% python3 -q
>>> import numpy as np
>>> np.set_printoptions(suppress=True, linewidth=140)
>>> tidy = lambda a: np.round(a, 1) + 0
>>> W0 = np.load("arr.npy")
>>> tidy(W0)
array([[ -7.8,   5.5,  -1. ],
       [ -7. ,   5. ,  -1. ],
       [-10.2,   7.1,  -1. ],
       [ -1. ,   1. ,  -1. ],
       [ -7.4,   5.3,  -1. ],
       [ -4.1,   3.1,  -1. ],
       [ -1. ,   1. ,  -1. ],
       [ -3.5,   2.7,  -1. ],
       [-10.6,   7.4,  -1. ],
       [ -8.4,   5.9,  -1. ],
       [ -0.6,   0.8,  -1. ],
       [ -5.3,   3.9,  -1. ],
       [ -2.2,   1.8,  -1. ],
       [ -8.9,   6.3,  -1. ],
       [ -1.1,   1. ,  -1. ],
       [ -7.1,   5.1,  -1. ],
       [ -6. ,   4.3,  -1. ],
       [ -6.4,   4.6,  -1. ],
       [ -2.9,   2.3,  -1. ],
       [ -6.8,   4.8,  -1. ],
       [ -9.8,   6.9,  -1. ],
       [ -5.8,   4.2,  -1. ],
       [ -4.3,   3.2,  -1. ],
       [ -6. ,   4.3,  -1. ],
       [ -2.8,   2.2,  -1. ],
       [ -2.6,   2.1,  -1. ],
       [ -5.2,   3.8,  -1. ],
       [ -1.9,   1.6,  -1. ],
       [ -2.7,   2.1,  -1. ],
       [ -5.7,   4.1,  -1. ],
       [ -5. ,   3.6,  -1. ],
       [ -2.1,   1.7,  -1. ],
       [ -5. ,   3.7,  -1. ],
       [ -4.5,   3.4,  -1. ],
       [ -6.1,   4.4,  -1. ]])
>>> left, sv, VT = np.linalg.svd(W0)
>>> vecs = VT[:(sv > 1e-8).sum()]
>>> rng = np.random.default_rng(95464)
>>> x = W0[30] + -1 * W0[20] + rng.integers(2) * np.eye(3)[1]
>>> tidy(x)
array([ 4.9, -2.3,  0. ])
>>> np.allclose(vecs.T @ vecs @ x, x)
False
>>> tidy(vecs.T @ vecs)
array([[ 0.7, -0.4, -0.1],
       [-0.4,  0.4, -0.2],
       [-0.1, -0.2,  0.9]])
>>> tidy(np.diag(vecs.T @ vecs))
array([0.7, 0.4, 0.9])
>>> tidy(np.linalg.norm(x - vecs.T @ vecs @ x))
np.float64(0.8)
>>> left, sv, VT = np.linalg.svd(W0)
>>> np.argmax(sv[:-1] / (sv[1:] + 1e-6)) + 1
np.int64(2)
>>> tidy(sv)
array([42.3,  2.8,  0. ])
>>> B = left[:, :2] @ np.diag(sv[:2]) @ VT[:2]
>>> np.linalg.matrix_rank(B)
np.int64(2)
>>> tidy(B)
array([[ -7.8,   5.5,  -1. ],
       [ -7. ,   5. ,  -1. ],
       [-10.2,   7.1,  -1. ],
       [ -1. ,   1. ,  -1. ],
       [ -7.4,   5.3,  -1. ],
       [ -4.1,   3.1,  -1. ],
       [ -1. ,   1. ,  -1. ],
       [ -3.5,   2.7,  -1. ],
       [-10.6,   7.4,  -1. ],
       [ -8.4,   5.9,  -1. ],
       [ -0.6,   0.8,  -1. ],
       [ -5.3,   3.9,  -1. ],
       [ -2.2,   1.8,  -1. ],
       [ -8.9,   6.3,  -1. ],
       [ -1.1,   1. ,  -1. ],
       [ -7.1,   5.1,  -1. ],
       [ -6. ,   4.3,  -1. ],
       [ -6.4,   4.6,  -1. ],
       [ -2.9,   2.3,  -1. ],
       [ -6.8,   4.8,  -1. ],
       [ -9.8,   6.9,  -1. ],
       [ -5.8,   4.2,  -1. ],
       [ -4.3,   3.2,  -1. ],
       [ -6. ,   4.3,  -1. ],
       [ -2.8,   2.2,  -1. ],
       [ -2.6,   2.1,  -1. ],
       [ -5.2,   3.8,  -1. ],
       [ -1.9,   1.6,  -1. ],
       [ -2.7,   2.1,  -1. ],
       [ -5.7,   4.1,  -1. ],
       [ -5. ,   3.6,  -1. ],
       [ -2.1,   1.7,  -1. ],
       [ -5. ,   3.7,  -1. ],
       [ -4.5,   3.4,  -1. ],
       [ -6.1,   4.4,  -1. ]])
>>> rank = np.linalg.matrix_rank(W0)
>>> rank
np.int64(2)
>>> N = np.linalg.svd(W0)[2][rank:].T
>>> [int(np.linalg.matrix_rank(np.delete(W0, i, axis=0))) for i in range(35)]
[2, 2, 2, 2, 2, 2, 2, 2, 2, 2, 2, 2, 2, 2, 2, 2, 2, 2, 2, 2, 2, 2, 2, 2, 2, 2, 2, 2, 2, 2, 2, 2, 2, 2, 2]
>>> print(N.shape)
(3, 1)
>>> B = W0 + rng.integers(-2, 3, (35, 2)) @ rng.integers(-2, 3, (2, 3))
>>> print(tidy(B))
[[ -4.8  -0.5  -7. ]
 [ -8.    7.    1. ]
 [-10.2   7.1  -1. ]
 [ -3.    5.    3. ]
 [ -7.4   5.3  -1. ]
 [ -4.1   3.1  -1. ]
 [  0.   -1.   -3. ]
 [ -5.5   6.7   3. ]
 [-11.6   9.4   1. ]
 [ -5.4  -0.1  -7. ]
 [ -1.6   2.8   1. ]
 [ -1.3  -4.1  -9. ]
 [ -4.2   5.8   3. ]
 [ -8.9   6.3  -1. ]
 [ -1.1   1.   -1. ]
 [ -7.1   5.1  -1. ]
 [ -8.    8.3   3. ]
 [ -3.4  -1.4  -7. ]
 [ -3.9   4.3   1. ]
 [ -9.8  10.8   5. ]
 [ -9.8   6.9  -1. ]
 [ -4.8   2.2  -3. ]
 [ -3.3   1.2  -3. ]
 [ -6.    4.3  -1. ]
 [ -3.8   4.2   1. ]
 [ -6.6  10.1   7. ]
 [ -1.2  -4.2  -9. ]
 [ -2.9   3.6   1. ]
 [ -3.7   4.1   1. ]
 [ -5.7   4.1  -1. ]
 [ -6.    5.6   1. ]
 [ -0.1  -2.3  -5. ]
 [ -4.    1.7  -3. ]
 [ -3.5   1.4  -3. ]
 [ -9.1  10.4   5. ]]
>>> print(tidy(B - W0))
[[ 3. -6. -6.]
 [-1.  2.  2.]
 [ 0.  0.  0.]
 [-2.  4.  4.]
 [ 0.  0.  0.]
 [ 0.  0.  0.]
 [ 1. -2. -2.]
 [-2.  4.  4.]
 [-1.  2.  2.]
 [ 3. -6. -6.]
 [-1.  2.  2.]
 [ 4. -8. -8.]
 [-2.  4.  4.]
 [ 0.  0.  0.]
 [ 0.  0.  0.]
 [ 0.  0.  0.]
 [-2.  4.  4.]
 [ 3. -6. -6.]
 [-1.  2.  2.]
 [-3.  6.  6.]
 [ 0.  0.  0.]
 [ 1. -2. -2.]
 [ 1. -2. -2.]
 [ 0.  0.  0.]
 [-1.  2.  2.]
 [-4.  8.  8.]
 [ 4. -8. -8.]
 [-1.  2.  2.]
 [-1.  2.  2.]
 [ 0.  0.  0.]
 [-1.  2.  2.]
 [ 2. -4. -4.]
 [ 1. -2. -2.]
 [ 1. -2. -2.]
 [-3.  6.  6.]]
>>> np.linalg.matrix_rank(B - W0, tol=1e-8)
np.int64(1)
>>> tidy(np.linalg.svd(B - W0, compute_uv=False))
array([33.7,  0. ,  0. ])
>>> np.linalg.norm(W0, axis=1).argmax()
np.int64(8)
>>> tidy(np.linalg.norm(W0, axis=1))
array([ 9.6,  8.7, 12.5,  1.8,  9.1,  5.2,  1.7,  4.5, 13. , 10.3,  1.4,  6.7,  3.1, 10.9,  1.8,  8.8,  7.5,  7.9,  3.9,  8.4, 12. ,  7.2,
        5.5,  7.4,  3.7,  3.5,  6.5,  2.7,  3.6,  7.1,  6.2,  2.9,  6.3,  5.7,  7.6])
>>> tidy(np.linalg.norm(W0, 1)), tidy(np.linalg.norm(W0, np.inf))
(np.float64(177.9), np.float64(19.1))
>>> tidy(np.linalg.norm(W0, axis=0))
array([34.1, 24.5,  5.9])
>>> print(tidy(np.linalg.norm(W0[23] - W0[2])))
5.1
>>> mat = np.array([[1, 0, 0, 0, 0, 0, 0],
...     [0, 1, 0, 0, 0, 0, 0],
...     [2, 0, 1, 0, 0, 0, 0],
...     [2, 2, 3, 1, 0, 0, 0],
...     [3, 3, 2, 1, 1, 0, 0],
...     [1, 0, 1, 0, 1, 1, 0],
...     [1, 3, 0, 3, 3, 2, 1]])
>>> np.prod(np.diag(mat)), tidy(np.linalg.det(mat))
(np.int64(1), np.float64(1.0))
>>> mat @ mat
array([[ 1,  0,  0,  0,  0,  0,  0],
       [ 0,  1,  0,  0,  0,  0,  0],
       [ 4,  0,  1,  0,  0,  0,  0],
       [10,  4,  6,  1,  0,  0,  0],
       [12,  8,  7,  2,  1,  0,  0],
       [ 7,  3,  4,  1,  2,  1,  0],
       [19, 21, 17,  9,  8,  4,  1]])
>>> q, vecs = np.linalg.qr(mat[:, :2])[0], np.linalg.qr(mat[:, 2:])[0]
>>> sv = np.linalg.svd(q.T @ vecs, compute_uv=False)
>>> tidy(sv)
array([1. , 0.9])
>>> (sv > 0.9).sum()
np.int64(2)
>>> F = np.loadtxt("mat.csv", delimiter=",")
>>> F
array([[ 1. , -1. ,  2.2, -0.3, -2.3],
       [ 1. , -0.4,  1.9, -0.1, -2.2],
       [ 1. , -0.8,  1.9, -0.5, -2.2],
       [ 0.8, -1.1,  2.3, -0.2, -2.1],
       [ 1. , -0.9,  1.7, -0.2, -1.6],
       [-1.4,  1. , -0.8,  1.5,  0.8],
       [-1. ,  1.3, -0.8,  1.2,  1.4],
       [-1.3,  0.7, -1.7,  0.9,  1.5],
       [-1.2,  0.9, -0.7,  0.6,  1. ],
       [-0.4,  1.5, -0.8,  0.9,  0.8],
       [ 0.3,  0. ,  0.1, -1.3, -1.1],
       [ 0. ,  0.4,  0.1, -1.3, -0.6],
       [-0.1,  0.2,  0. , -1.4, -0.9],
       [ 0.5, -0.2,  0. , -1.5, -1. ],
       [ 0.1,  0. ,  0. , -1.3, -0.8]])
>>> hat = F @ np.linalg.solve(F.T @ F, F.T)
>>> tidy(np.diag(hat))
array([0.2, 0.4, 0.2, 0.4, 0.1, 0.6, 0.4, 0.4, 0.4, 0.7, 0.2, 0.4, 0.3, 0.3, 0.2])
>>> tidy(np.trace(hat))
np.float64(5.0)
